>>> import numpy as np
>>> np.set_printoptions(precision=3, suppress=True, linewidth=100)
>>> E = np.load("sample0.npy")
>>> E
array([[-1,  0,  0],
       [-1, -2,  0],
       [ 1, -2,  1]])
>>> # triangular: eigenvalues sit on the diagonal
>>> [int(np.linalg.matrix_rank(np.linalg.matrix_power(E, p))) for p in range(1, 4)]
[3, 3, 3]
>>> np.poly(E)
array([ 1.,  2., -1., -2.])
>>> round(np.linalg.det(2 * E), 3), np.round(np.linalg.det(E), 3)
(np.float64(16.0), np.float64(2.0))
>>> round(np.linalg.det(E.T), 3)
np.float64(2.0)
>>> np.einsum("ij,ji->", E, E)
np.int64(6)
>>> vec = np.array([-2, -2, 0])
>>> y = E @ vec
>>> b, lr = np.zeros(3), 1 / np.linalg.norm(E, 2) ** 2
>>> for i in range(5):
...     b -= lr * E.T @ (E @ b - y)
...     if i % 1 == 0: print(i, round(np.linalg.norm(E @ b - y), 3))
... 
0 2.393
1 1.465
2 0.898
3 0.551
4 0.341
>>> round(float(np.linalg.cond(E)), 3)
7.778
>>> b
array([-1.774, -2.014, -0.093])
>>> vec = np.array([-1, -7, -2])
>>> E @ vec
array([ 1, 15, 11])
>>> np.sign((E @ vec).round(6))
array([1, 1, 1])
>>> (E * vec).sum(axis=1)
array([ 1, 15, 11])
>>> u = np.array([0, 3])
>>> np.cross(E[2, :3], E[0, :3])
array([ 0, -1, -2])
>>> np.array([np.convolve(row, u, "same") for row in E])
array([[ 0, -3,  0],
       [ 0, -3, -6],
       [ 0,  3, -6]])
>>> np.convolve(E[2], u)
array([ 0,  3, -6,  3])
>>> np.polyval(u, E[2])
array([3, 3, 3])
>>> K = np.loadtxt("test8.csv", delimiter=",")
>>> K
array([[2., 0.],
       [2., 0.]])
>>> # triangular
>>> np.sort(np.linalg.eigvals(K))
array([0., 2.])
>>> np.linalg.matrix_rank(K - K[0, 0] * np.eye(2))
np.int64(1)
>>> round(float(np.linalg.norm(K, 2) / np.linalg.norm(K)), 3)
1.0
>>> np.linalg.cond(K) > 100
np.True_
>>> rk = np.linalg.matrix_rank(K)
>>> rk
np.int64(1)
>>> N = np.linalg.svd(K)[2][rk:].T
>>> np.linalg.matrix_rank(K.T @ K), np.linalg.matrix_rank(K @ K.T)
(np.int64(1), np.int64(1))
>>> [int(np.linalg.matrix_rank(K[:i])) for i in range(1, len(K) + 1)]
[1, 1]
>>> Y = np.array([[-2, 1, 2, -2, 2, -2],
...     [1, 2, -1, -1, 1, 0],
...     [0, -2, -2, 2, 0, 0],
...     [-2, 1, -1, 0, 2, -2],
...     [-2, 2, -1, 2, 2, 0],
...     [-2, -2, 1, 1, -1, -2]])
>>> A = np.tril(Y)
>>> A
array([[-2,  0,  0,  0,  0,  0],
       [ 1,  2,  0,  0,  0,  0],
       [ 0, -2, -2,  0,  0,  0],
       [-2,  1, -1,  0,  0,  0],
       [-2,  2, -1,  2,  2,  0],
       [-2, -2,  1,  1, -1, -2]])
>>> # rows and columns are dependent
>>> rk = np.linalg.matrix_rank(A)
>>> rk
np.int64(5)
>>> N = np.linalg.svd(A)[2][rk:].T
>>> np.round(N @ N.T, 3) + 0
array([[ 0.   ,  0.   ,  0.   ,  0.   ,  0.   ,  0.   ],
       [ 0.   ,  0.   ,  0.   ,  0.   ,  0.   ,  0.   ],
       [ 0.   ,  0.   ,  0.   ,  0.   ,  0.   ,  0.   ],
       [ 0.   ,  0.   ,  0.   ,  0.333, -0.333,  0.333],
       [ 0.   ,  0.   ,  0.   , -0.333,  0.333, -0.333],
       [ 0.   ,  0.   ,  0.   ,  0.333, -0.333,  0.333]])
>>> [int(np.linalg.matrix_rank(np.delete(A, i, axis=0))) for i in range(6)]
[5, 5, 5, 5, 4, 4]
>>> A @ A
array([[ 4,  0,  0,  0,  0,  0],
       [ 0,  4,  0,  0,  0,  0],
       [-2,  0,  4,  0,  0,  0],
       [ 5,  4,  2,  0,  0,  0],
       [-2, 12, -2,  4,  4,  0],
       [ 6, -3, -4, -4,  0,  4]])
>>> np.linalg.matrix_rank(A - A[0, 0] * np.eye(6))
np.int64(5)
>>> try:
...     np.linalg.inv(A)
... except np.linalg.LinAlgError as e:
...     print("failed:", e)
... 
failed: Singular matrix
>>> [int(np.linalg.matrix_rank(np.linalg.matrix_power(A, p))) for p in range(1, 7)]
[5, 5, 5, 5, 5, 5]
>>> th = np.radians(60)
>>> Rm = np.eye(6)
>>> Rm[4, 4] = Rm[2, 2] = np.cos(th)
>>> Rm[4, 2], Rm[2, 4] = -np.sin(th), np.sin(th)
>>> Rm
array([[ 1.   ,  0.   ,  0.   ,  0.   ,  0.   ,  0.   ],
       [ 0.   ,  1.   ,  0.   ,  0.   ,  0.   ,  0.   ],
       [ 0.   ,  0.   ,  0.5  ,  0.   ,  0.866,  0.   ],
       [ 0.   ,  0.   ,  0.   ,  1.   ,  0.   ,  0.   ],
       [ 0.   ,  0.   , -0.866,  0.   ,  0.5  ,  0.   ],
       [ 0.   ,  0.   ,  0.   ,  0.   ,  0.   ,  1.   ]])
>>> Y = A @ Rm.T
>>> np.abs(Y - A).max(axis=0)
array([0.   , 0.   , 2.232, 0.   , 1.732, 0.   ])
>>> X = np.minimum.outer(np.arange(1, 9), np.arange(1, 9)) * -2
>>> X
array([[ -2,  -2,  -2,  -2,  -2,  -2,  -2,  -2],
       [ -2,  -4,  -4,  -4,  -4,  -4,  -4,  -4],
       [ -2,  -4,  -6,  -6,  -6,  -6,  -6,  -6],
       [ -2,  -4,  -6,  -8,  -8,  -8,  -8,  -8],
       [ -2,  -4,  -6,  -8, -10, -10, -10, -10],
       [ -2,  -4,  -6,  -8, -10, -12, -12, -12],
       [ -2,  -4,  -6,  -8, -10, -12, -14, -14],
       [ -2,  -4,  -6,  -8, -10, -12, -14, -16]])
>>> u = np.array([-1, -2, 3])
>>> Y = E + np.outer(u, np.eye(3)[2])
>>> np.linalg.matrix_rank(np.linalg.inv(Y) - np.linalg.inv(E), tol=1e-8)
np.int64(1)
>>> np.linalg.matrix_rank(Y - E)
np.int64(1)
>>> round(float(np.linalg.det(Y) / np.linalg.det(E)), 3), round(float(1 + np.linalg.solve(E, u)[2]), 3)
(4.0, 4.0)
>>> Y
array([[-1.,  0., -1.],
       [-1., -2., -2.],
       [ 1., -2.,  4.]])
